>>> import numpy as np
>>> np.set_printoptions(precision=4, suppress=True, linewidth=140, legacy="1.25")
>>> feats = np.load("m.npy")
>>> print(feats)
[[ 0.2976 -0.1786 -0.4167  0.0595]
 [-0.1786  0.1071  0.25   -0.0357]
 [-0.4167  0.25    0.5833 -0.0833]
 [ 0.0595 -0.0357 -0.0833  0.0119]]
>>> w, vecs = np.linalg.eigh(feats)
>>> x = np.array([2, 1, 2, 0])
>>> print(round(float(x @ feats @ x / (x @ x)), 4), round(w[0], 4), w[-1])
0.0648 -0.0 1.0
>>> print(vecs * np.abs(w) @ vecs.T)
[[ 0.2976 -0.1786 -0.4167  0.0595]
 [-0.1786  0.1071  0.25   -0.0357]
 [-0.4167  0.25    0.5833 -0.0833]
 [ 0.0595 -0.0357 -0.0833  0.0119]]
>>> print(np.round(np.linalg.eigvalsh(feats[1:, 1:]), 4) + 0)
[0.     0.     0.7024]
>>> print((np.sign(vecs[:, -1].round(6)) == np.sign(vecs[0, -1].round(6))).astype(int))
[1 0 0 1]
>>> print(vecs * np.maximum(w, 0) @ vecs.T)
[[ 0.2976 -0.1786 -0.4167  0.0595]
 [-0.1786  0.1071  0.25   -0.0357]
 [-0.4167  0.25    0.5833 -0.0833]
 [ 0.0595 -0.0357 -0.0833  0.0119]]
>>> W0 = np.load("w.npy")
>>> print(W0)
[[ 0 -2 -1  1 -2 -1 -1 -1]
 [ 0  0  1  2  0  0  1 -2]
 [ 0  0  0 -2 -2  1  2  2]
 [ 0  0  0  0  2 -2  2  2]
 [ 0  0  0  0  0  1  1 -2]
 [ 0  0  0  0  0  0  1 -2]
 [ 0  0  0  0  0  0  0 -2]
 [ 0  0  0  0  0  0  0  0]]
>>> print(np.allclose(W0, W0.T))
False
>>> assert W0 == W0.T
Traceback (most recent call last):
  File "<python-input-14>", line 1, in <module>
    assert W0 == W0.T
           ^^^^^^^^^^
ValueError: The truth value of an array with more than one element is ambiguous. Use a.any() or a.all()
>>> print(np.allclose(W0 @ W0.T, W0.T @ W0))
False
>>> print(round(np.linalg.det(W0), 4))
0.0
>>> print(np.linalg.matrix_power(W0, 2))
[[ 0  0 -2 -2  4 -5 -5 12]
 [ 0  0  0 -2  2 -3  6  4]
 [ 0  0  0  0 -4  2 -5 -6]
 [ 0  0  0  0  0  2  0 -4]
 [ 0  0  0  0  0  0  1 -4]
 [ 0  0  0  0  0  0  0 -2]
 [ 0  0  0  0  0  0  0  0]
 [ 0  0  0  0  0  0  0  0]]
>>> W0.inv()
Traceback (most recent call last):
  File "<python-input-18>", line 1, in <module>
    W0.inv()
    ^^^^^^
AttributeError: 'numpy.ndarray' object has no attribute 'inv'
>>> print(W0.sum(axis=0))
[ 0 -2  0  1 -2 -1  6 -5]
>>> W0[8]
Traceback (most recent call last):
  File "<python-input-20>", line 1, in <module>
    W0[8]
    ~~^^^
IndexError: index 8 is out of bounds for axis 0 with size 8
>>> print(W0 - W0[0])
[[ 0  0  0  0  0  0  0  0]
 [ 0  2  2  1  2  1  2 -1]
 [ 0  2  1 -3  0  2  3  3]
 [ 0  2  1 -1  4 -1  3  3]
 [ 0  2  1 -1  2  2  2 -1]
 [ 0  2  1 -1  2  1  2 -1]
 [ 0  2  1 -1  2  1  1 -1]
 [ 0  2  1 -1  2  1  1  1]]
>>> print(np.round(np.linalg.norm(W0), 4))
8.4261
>>> print(np.linalg.matrix_rank(W0))
7
>>> print(np.abs(W0).max())
2
>>> W0[:, 8]
Traceback (most recent call last):
  File "<python-input-25>", line 1, in <module>
    W0[:, 8]
    ~~^^^^^^
IndexError: index 8 is out of bounds for axis 1 with size 8
